$ python3 -q
>>> import numpy as np
>>> np.set_printoptions(precision=2, suppress=True, linewidth=100)
>>> J = np.tril(np.array([[0, 0, 0, 2, -2, 0, 0, 2, -1, -2],
...     [-1, -2, -2, -1, -1, -1, 2, 1, -2, 0],
...     [-1, 0, 2, 2, 1, -2, 1, 2, 0, 0],
...     [0, -1, 0, -1, 2, -1, -2, 0, 1, -1],
...     [-1, -1, -2, 1, 1, -1, 2, -1, 1, 2],
...     [2, -2, 0, -1, 0, 1, 2, 1, -2, 1],
...     [2, 2, 0, 0, 0, -2, 1, 2, 1, 2],
...     [-1, 1, -2, 0, 2, -1, 1, 0, -1, 1],
...     [-2, 0, -1, -1, 0, 1, -2, 2, 0, -1],
...     [1, 2, -1, 0, 0, 1, 2, 2, 0, -2]]), -1) + np.eye(10, dtype=int)
>>> J
array([[ 1,  0,  0,  0,  0,  0,  0,  0,  0,  0],
       [-1,  1,  0,  0,  0,  0,  0,  0,  0,  0],
       [-1,  0,  1,  0,  0,  0,  0,  0,  0,  0],
       [ 0, -1,  0,  1,  0,  0,  0,  0,  0,  0],
       [-1, -1, -2,  1,  1,  0,  0,  0,  0,  0],
       [ 2, -2,  0, -1,  0,  1,  0,  0,  0,  0],
       [ 2,  2,  0,  0,  0, -2,  1,  0,  0,  0],
       [-1,  1, -2,  0,  2, -1,  1,  1,  0,  0],
       [-2,  0, -1, -1,  0,  1, -2,  2,  1,  0],
       [ 1,  2, -1,  0,  0,  1,  2,  2,  0,  1]])
>>> # triangular, det is the product of the diagonal
>>> J @ J
array([[ 1,  0,  0,  0,  0,  0,  0,  0,  0,  0],
       [-2,  1,  0,  0,  0,  0,  0,  0,  0,  0],
       [-2,  0,  1,  0,  0,  0,  0,  0,  0,  0],
       [ 1, -2,  0,  1,  0,  0,  0,  0,  0,  0],
       [ 1, -3, -4,  2,  1,  0,  0,  0,  0,  0],
       [ 6, -3,  0, -2,  0,  1,  0,  0,  0,  0],
       [-2,  8,  0,  2,  0, -4,  1,  0,  0,  0],
       [-3,  4, -8,  3,  4, -4,  2,  1,  0,  0],
       [-7, -3, -6, -3,  4,  4, -2,  4,  1,  0],
       [ 5,  8, -6, -1,  4, -4,  6,  4,  0,  1]])
>>> print(np.sort(np.linalg.eigvals(J)))
[1. 1. 1. 1. 1. 1. 1. 1. 1. 1.]
>>> [int(np.linalg.matrix_rank(np.linalg.matrix_power(J, p))) for p in range(1, 11)]
[10, 10, 10, 10, 10, 10, 10, 10, 10, 10]
>>> feats = np.loadtxt("a.csv", delimiter=",")
>>> feats
array([[  4.,   5.,   6.,   7.,   8.,   9.,  10.,  11.,  12.,  13.,  14.,  15.,  16.,  17.],
       [ 18.,  19.,  20.,  21.,  22.,  23.,  24.,  25.,  26.,  27.,  28.,  29.,  30.,  31.],
       [ 32.,  33.,  34.,  35.,  36.,  37.,  38.,  39.,  40.,  41.,  42.,  43.,  44.,  45.],
       [ 46.,  47.,  48.,  49.,  50.,  51.,  52.,  53.,  54.,  55.,  56.,  57.,  58.,  59.],
       [ 60.,  61.,  62.,  63.,  64.,  65.,  66.,  67.,  68.,  69.,  70.,  71.,  72.,  73.],
       [ 74.,  75.,  76.,  77.,  78.,  79.,  80.,  81.,  82.,  83.,  84.,  85.,  86.,  87.],
       [ 88.,  89.,  90.,  91.,  92.,  93.,  94.,  95.,  96.,  97.,  98.,  99., 100., 101.],
       [102., 103., 104., 105., 106., 107., 108., 109., 110., 111., 112., 113., 114., 115.],
       [116., 117., 118., 119., 120., 121., 122., 123., 124., 125., 126., 127., 128., 129.],
       [130., 131., 132., 133., 134., 135., 136., 137., 138., 139., 140., 141., 142., 143.],
       [144., 145., 146., 147., 148., 149., 150., 151., 152., 153., 154., 155., 156., 157.],
       [158., 159., 160., 161., 162., 163., 164., 165., 166., 167., 168., 169., 170., 171.],
       [172., 173., 174., 175., 176., 177., 178., 179., 180., 181., 182., 183., 184., 185.]])
>>> # looks like rank 2
>>> Uu, sv, Vt = np.linalg.svd(feats)
>>> vecs = Vt[:(sv > 1e-8).sum()]
>>> rng = np.random.default_rng(13162)
>>> x0 = feats[7] + 3 * feats[12] + rng.integers(2) * np.eye(14)[3]
>>> x0
array([618., 622., 626., 631., 634., 638., 642., 646., 650., 654., 658., 662., 666., 670.])
>>> np.round(np.linalg.norm(x0 - vecs.T @ vecs @ x0), 2)
np.float64(0.94)
>>> print(np.allclose(vecs.T @ vecs @ x0, x0))
False
>>> np.linalg.matrix_rank(np.vstack([feats, x0]))
np.int64(3)
